In [1]: import numpy as np

In [2]: np.set_printoptions(precision=2, suppress=True, linewidth=200)

In [3]: m1 = np.loadtxt("out14.csv", delimiter=",")

In [4]: m1
Out[4]: 
array([[ 0.,  0., -2.],
       [ 0.,  3.,  0.],
       [-2.,  0.,  0.]])

In [5]: vals, vecs = np.linalg.eig(m1)

In [6]: vals
Out[6]: array([ 2., -2.,  3.])

In [7]: np.sort(np.linalg.eigvals(np.linalg.inv(m1)))
Out[7]: array([-0.5 ,  0.33,  0.5 ])

In [8]: np.sort(np.linalg.eigvals(m1.T))
Out[8]: array([-2.,  2.,  3.])

In [9]: np.prod(vals)
Out[9]: np.float64(-12.0)

In [10]: np.sort(np.linalg.eigvals(m1 @ m1))
Out[10]: array([4., 4., 9.])

In [11]: F = np.load("layer1.npy")

In [12]: F
Out[12]: 
array([[3., 1., 1.],
       [1., 3., 1.],
       [1., 1., 3.]])

In [13]: np.allclose(F @ F.T, F.T @ F)
Out[13]: True

In [14]: F @ (-1.0) ** np.arange(3)
Out[14]: array([ 3., -1.,  3.])

In [15]: (F @ F)[0]
Out[15]: array([11.,  7.,  7.])

In [16]: np.sort(np.abs(np.fft.fft(F[0]))), np.sort(np.linalg.svd(F, compute_uv=False))
Out[16]: (array([2., 2., 5.]), array([2., 2., 5.]))

In [17]: A2 = np.inv(F)
AttributeError: module 'numpy' has no attribute 'inv'


In [18]: A2 = np.linalg.inv(F)

In [19]: np.round(np.linalg.slogdet(F)[0], 2)
Out[19]: np.float64(1.0)

In [20]: (np.abs(A2) > 1e-9).astype(int)
Out[20]: 
array([[1, 1, 1],
       [1, 1, 1],
       [1, 1, 1]])

In [21]: A2
Out[21]: 
array([[ 0.4, -0.1, -0.1],
       [-0.1,  0.4, -0.1],
       [-0.1, -0.1,  0.4]])

In [22]: np.linalg.inv(A2)
Out[22]: 
array([[3., 1., 1.],
       [1., 3., 1.],
       [1., 1., 3.]])

In [23]: np.linalg.det(F) * A2
Out[23]: 
array([[ 8., -2., -2.],
       [-2.,  8., -2.],
       [-2., -2.,  8.]])
